$ python3 -q
>>> import numpy as np
>>> from numpy import linalg as LA
>>> np.set_printoptions(suppress=True, linewidth=200)
>>> M = np.load("case15.npy")
>>> M
array([[ 9,  9,  6, 15,  0],
       [ 9,  9,  6, 15,  0],
       [ 6,  6,  4, 10,  0],
       [15, 15, 10, 25,  0],
       [ 0,  0,  0,  0,  0]])
>>> rank = LA.matrix_rank(M)
>>> rank
np.int64(1)
>>> N = LA.svd(M)[2][rank:].T
>>> LA.matrix_rank(M.T @ M), LA.matrix_rank(M @ M.T)
(np.int64(1), np.int64(1))
>>> N.shape
(5, 4)
>>> [int(LA.matrix_rank(M[:, :j + 1])) for j in range(5)]
[1, 1, 1, 1, 1]
>>> [int(LA.matrix_rank(np.delete(M, i, axis=0))) for i in range(5)]
[1, 1, 1, 1, 1]
>>> np.round(LA.det(M), 2)
np.float64(0.0)
>>> np.round(np.sort(LA.eigvals(M).real), 2) + 0
array([ 0.,  0.,  0.,  0., 47.])
>>> (M != 0).astype(int)
array([[1, 1, 1, 1, 0],
       [1, 1, 1, 1, 0],
       [1, 1, 1, 1, 0],
       [1, 1, 1, 1, 0],
       [0, 0, 0, 0, 0]])
>>> (LA.matrix_power((M != 0) + (M.T != 0) + np.eye(5), 5) > 0).astype(int)
array([[1, 1, 1, 1, 0],
       [1, 1, 1, 1, 0],
       [1, 1, 1, 1, 0],
       [1, 1, 1, 1, 0],
       [0, 0, 0, 0, 1]])
>>> m1 = np.array([[18, -14, -14], [9, -7, -7], [0, 0, 0]])
>>> m1
array([[ 18, -14, -14],
       [  9,  -7,  -7],
       [  0,   0,   0]])
>>> # column 2 repeats column 1
>>> Uu, sig, vt = LA.svd(m1)
>>> np.argmax(sig[:-1] / (sig[1:] + 1e-6)) + 1
np.int64(1)
>>> A2 = Uu[:, :1] @ np.diag(sig[:1]) @ vt[:1]
>>> LA.matrix_rank(A2)
np.int64(1)
>>> np.round(np.abs(m1 - A2).max(), 2)
np.float64(0.0)
>>> Uu, sig, vt = LA.svd(m1)
>>> evecs = vt[:(sig > 1e-8).sum()]
>>> rng = np.random.default_rng(1510)
>>> x = m1[2] + -2 * m1[1] + rng.integers(2) * np.eye(3)[0]
>>> x
array([-17.,  14.,  14.])
>>> np.round(evecs.T @ evecs, 2)
array([[ 0.45, -0.35, -0.35],
       [-0.35,  0.27,  0.27],
       [-0.35,  0.27,  0.27]])
>>> LA.matrix_rank(np.vstack([m1, x]))
np.int64(2)
>>> data = np.loadtxt("sample19.csv", delimiter=",")
>>> data.round(2)
array([[-0.99,  0.09, -0.08],
       [-0.08, -0.04,  1.  ],
       [ 0.08,  1.  ,  0.04]])
>>> P = np.triu(np.array([[-1, -1, -4], [0, 4, 1], [0, -5, 4]]), 1) + np.eye(3)
>>> A2 = P @ data @ LA.inv(P)
>>> round(LA.det(A2), 2)
np.float64(1.0)
>>> np.round(np.poly(A2), 2)
array([ 1.  ,  0.99, -0.99, -1.  ])
>>> LA.matrix_rank(A2)
np.int64(3)
>>> def softmax(z):
...     e = np.exp(z - z.max(axis=-1, keepdims=True))
...     return e / e.sum(axis=-1, keepdims=True)
... 
>>> np.round(softmax(data[0]), 2)
array([0.16, 0.46, 0.39])
>>> np.round(softmax(data[0] + -2), 2)
array([0.16, 0.46, 0.39])
>>> np.round(softmax(10 * data[0]), 2) + 0
array([0.  , 0.84, 0.16])
>>> np.round(softmax(data).sum(axis=1), 2)
array([1., 1., 1.])
>>> scores = data @ data.T / np.sqrt(3)
>>> np.round(softmax(scores), 2)
array([[0.47, 0.26, 0.26],
       [0.26, 0.47, 0.26],
       [0.26, 0.26, 0.47]])
>>> np.round(softmax(scores)[0] @ data, 2)
array([-0.47,  0.29,  0.24])
>>> x = np.array([-1, 1, 2])
>>> round(float(LA.det(data)), 2)
1.0
>>> round(LA.norm(x), 2), np.round(LA.norm(data @ x), 2)
(np.float64(2.45), np.float64(2.45))
>>> 3 - LA.matrix_rank(data - np.eye(3), tol=1e-8)
np.int64(1)
>>> np.round(np.sort(np.abs(np.degrees(np.angle(LA.eigvals(data))))), 2)
array([  0.  , 173.28, 173.28])
>>> J = np.loadtxt("m.csv", delimiter=",")
>>> J
array([[ 25., -30., -30.,  15.,   0.],
       [-30.,  36.,  36., -18.,   0.],
       [-30.,  36.,  36., -18.,   0.],
       [ 15., -18., -18.,   9.,   0.],
       [  0.,   0.,   0.,   0.,   0.]])
>>> T = np.stack([J, 4 * J, J[::-1]])
>>> LA.matrix_rank(T)
array([1, 1, 1])
>>> T.sum(axis=0)
array([[ 125., -150., -150.,   75.,    0.],
       [-135.,  162.,  162.,  -81.,    0.],
       [-180.,  216.,  216., -108.,    0.],
       [  45.,  -54.,  -54.,   27.,    0.],
       [  25.,  -30.,  -30.,   15.,    0.]])
>>> LA.matrix_rank(T.reshape(3, -1))
np.int64(2)
>>> K = np.load("dump.npy")
>>> K.round(2) + 0
array([[0.  , 0.03, 0.04],
       [0.03, 0.32, 0.47],
       [0.04, 0.47, 0.68]])
>>> # applying it twice changes nothing
>>> P = np.triu(np.array([[8, 0, 2], [3, 4, 9], [5, 8, 8]]), 1) + np.eye(3)
>>> A2 = P @ K @ LA.inv(P)
>>> np.round(P @ K - K @ P, 2)
array([[ 0.08,  0.93,  1.09],
       [ 0.38,  4.19,  3.16],
       [ 0.  ,  0.  , -4.28]])
>>> A2.round(2)
array([[  0.09,   0.96,  -7.42],
       [  0.41,   4.51, -34.85],
       [  0.04,   0.47,  -3.6 ]])
>>> LA.matrix_rank(A2)
np.int64(1)
>>> np.round(np.poly(A2), 2) + 0
array([ 1., -1.,  0.,  0.])
>>> np.round(np.trace(A2), 2), round(np.trace(K), 2)
(np.float64(1.0), np.float64(1.0))
>>> LA.cond(m1) > 100
np.True_
>>> [round(float(x), 2) for x in LA.svd(m1, compute_uv=False)[:3]]
[29.92, 0.0, 0.0]
>>> Uu, sig, vt = LA.svd(K)
>>> sig.round(2) + 0
array([1., 0., 0.])
>>> np.argmax(sig[:-1] / (sig[1:] + 1e-6)) + 1
np.int64(1)
>>> A2 = Uu[:, :1] @ np.diag(sig[:1]) @ vt[:1]
>>> round(LA.norm(K - A2, 2), 2), round(sig[1], 2)
(np.float64(0.0), np.float64(0.0))
>>> A2.round(2) + 0
array([[0.  , 0.03, 0.04],
       [0.03, 0.32, 0.47],
       [0.04, 0.47, 0.68]])
>>> LA.matrix_rank(K, rtol=0.05)
np.int64(1)
>>> round(LA.norm(K - A2) / LA.norm(K), 2)
np.float64(0.0)
>>> A2 = np.array([[6]])
>>> basis = np.array([[2, -3], [2, -3]])
>>> mat = np.block([[A2, np.array([[-2, -2]])], [np.zeros((2, 1)), basis]])
>>> mat
array([[ 6., -2., -2.],
       [ 0.,  2., -3.],
       [ 0.,  2., -3.]])
>>> # null space of dimension 1
>>> G = mat.T @ mat
>>> np.round(LA.svd(mat, compute_uv=False) ** 2, 2) + 0
array([44.43, 25.57,  0.  ])
>>> np.trace(G), (mat ** 2).sum()
(np.float64(70.0), np.float64(70.0))
>>> np.diag(G)
array([36., 12., 22.])
>>> P = np.triu(np.array([[9, 4, 1], [1, 7, 5], [2, 5, 2]]), 1) + np.eye(3)
>>> A2 = P @ mat @ LA.inv(P)
>>> np.round(np.poly(A2), 2) + 0
array([ 1., -5., -6.,  0.])
>>> np.trace(A2), np.trace(mat)
(np.float64(5.0), np.float64(5.0))
>>> np.round(LA.det(A2), 2)
np.float64(-0.0)
>>> A2
array([[  6., -16.,  57.],
       [  0.,  12., -78.],
       [  0.,   2., -13.]])
>>> mat - mat[0]
array([[ 0.,  0.,  0.],
       [-6.,  4., -1.],
       [-6.,  4., -1.]])
>>> mat[:, 3]
Traceback (most recent call last):
  File "<python-input-93>", line 1, in <module>
    mat[:, 3]
    ~~~^^^^^^
IndexError: index 3 is out of bounds for axis 1 with size 3
>>> LA.matrix_rank(mat)
np.int64(2)
>>> mat.shape
(3, 3)
>>> np.unravel_index(np.abs(mat).argmax(), mat.shape)
(np.int64(0), np.int64(0))
>>> Uu, sig, vt = LA.svd(mat)
>>> sig.round(2) + 0
array([6.67, 5.06, 0.  ])
>>> np.argmax(sig[:-1] / (sig[1:] + 1e-6)) + 1
np.int64(2)
>>> A2 = Uu[:, :2] @ np.diag(sig[:2]) @ vt[:2]
>>> round(LA.norm(mat - A2) / LA.norm(mat), 2)
np.float64(0.0)
>>> LA.matrix_rank(mat, rtol=0.05)
np.int64(2)
>>> x = np.array([5, 5, -4])
>>> h1 = np.maximum(mat @ x, 0)
>>> np.maximum(mat @ x, 0) - np.maximum(-mat @ x, 0)
array([28., 22., 22.])
>>> h1
array([28., 22., 22.])
>>> np.flatnonzero(h1 > 1e-9)
array([0, 1, 2])
>>> mat.T @ h1
array([ 168.,   32., -188.])
>>> F = np.array([[1, 0, 0, 0, 0],
...     [-1, -3, 0, 0, 0],
...     [-3, -2, 2, 0, 0],
...     [1, 2, 1, 0, 0],
...     [0, 0, 2, -3, 3]])
>>> # triangular: eigenvalues sit on the diagonal
>>> theta = np.radians(90)
>>> R = np.eye(5)
>>> R[4, 4] = R[0, 0] = np.cos(theta)
>>> R[4, 0], R[0, 4] = -np.sin(theta), np.sin(theta)
>>> R.round(2) + 0
array([[ 0.,  0.,  0.,  0.,  1.],
       [ 0.,  1.,  0.,  0.,  0.],
       [ 0.,  0.,  1.,  0.,  0.],
       [ 0.,  0.,  0.,  1.,  0.],
       [-1.,  0.,  0.,  0.,  0.]])
>>> A2 = F @ R.T
>>> np.round(LA.svd(F, compute_uv=False), 2) + 0, np.round(LA.svd(A2, compute_uv=False), 2) + 0
(array([5.27, 4.68, 2.33, 0.94, 0.  ]), array([5.27, 4.68, 2.33, 0.94, 0.  ]))
>>> Uu, sig, vt = LA.svd(F)
>>> evecs = vt[:(sig > 1e-8).sum()]
>>> x = F[2] + -1 * F[0] + rng.integers(2) * np.eye(5)[0]
>>> x
array([-3., -2.,  2.,  0.,  0.])
>>> LA.matrix_rank(np.vstack([F, x]))
np.int64(4)
>>> np.allclose(evecs.T @ evecs @ x, x)
True
>>> np.round(np.diag(evecs.T @ evecs), 2)
array([1. , 1. , 1. , 0.5, 0.5])
>>> A2 = F / LA.norm(F, axis=1, keepdims=True)
>>> G = A2 @ A2.T
>>> np.round(np.degrees(np.arccos(np.clip(G[3, 2], -1, 1))), 2)
np.float64(119.67)
>>> (np.abs(G) > 0.9).astype(int)
array([[1, 0, 0, 0, 0],
       [0, 1, 0, 1, 0],
       [0, 0, 1, 0, 0],
       [0, 1, 0, 1, 0],
       [0, 0, 0, 0, 1]])
>>> round(LA.norm(F, 2) / LA.norm(F), 2)
np.float64(0.7)
>>> np.argsort(-LA.norm(F, axis=0).round(6), kind="stable")[:3]
array([1, 0, 2])
>>> [round(float(x), 2) for x in LA.svd(F, compute_uv=False)[:3]]
[5.27, 4.68, 2.33]
>>> np.prod(np.diag(F)), np.round(LA.det(F), 2)
(np.int64(0), np.float64(0.0))
>>> [int(LA.matrix_rank(LA.matrix_power(F, p))) for p in range(1, 6)]
[4, 4, 4, 4, 4]
>>> X = np.array([[1, 0, 0], [0, 3, 0], [3, 0, 1]])
>>> np.round(softmax(10 * X[0]), 2) + 0
array([1., 0., 0.])
>>> scores = X @ X.T / np.sqrt(3)
>>> np.round(softmax(scores), 2) + 0
array([[0.21, 0.12, 0.67],
       [0.01, 0.99, 0.01],
       [0.02, 0.  , 0.98]])
>>> softmax(scores).round(6).argmax(axis=1)
array([2, 1, 2])
>>> A2 = X + rng.integers(-2, 3, (3, 2)) @ rng.integers(-2, 3, (2, 3))
>>> A2
array([[-1,  3, -4],
       [ 2,  6, -2],
       [-1,  0, -1]])
>>> np.round(LA.svd(A2 - X, compute_uv=False), 2) + 0
array([6.62, 4.71, 0.  ])
>>> A2 - X
array([[-2,  3, -4],
       [ 2,  3, -2],
       [-4,  0, -2]])
>>> LA.matrix_rank(A2 - X, tol=1e-8)
np.int64(2)
>>> np.round(LA.norm(X, axis=0), 2)
array([3.16, 3.  , 1.  ])
>>> X[2] @ X[1]
np.int64(0)
>>> round(float(LA.norm(X, 1)), 2), round(float(LA.norm(X, np.inf)), 2)
(4.0, 4.0)
>>> np.round(LA.norm(X[2], 1), 2), np.round(LA.norm(X[2], np.inf), 2)
(np.float64(4.0), np.float64(3.0))
>>> LA.norm(X, axis=1).argmax()
np.int64(2)
>>> round(LA.norm(X[2] - X[1]), 2)
np.float64(4.36)
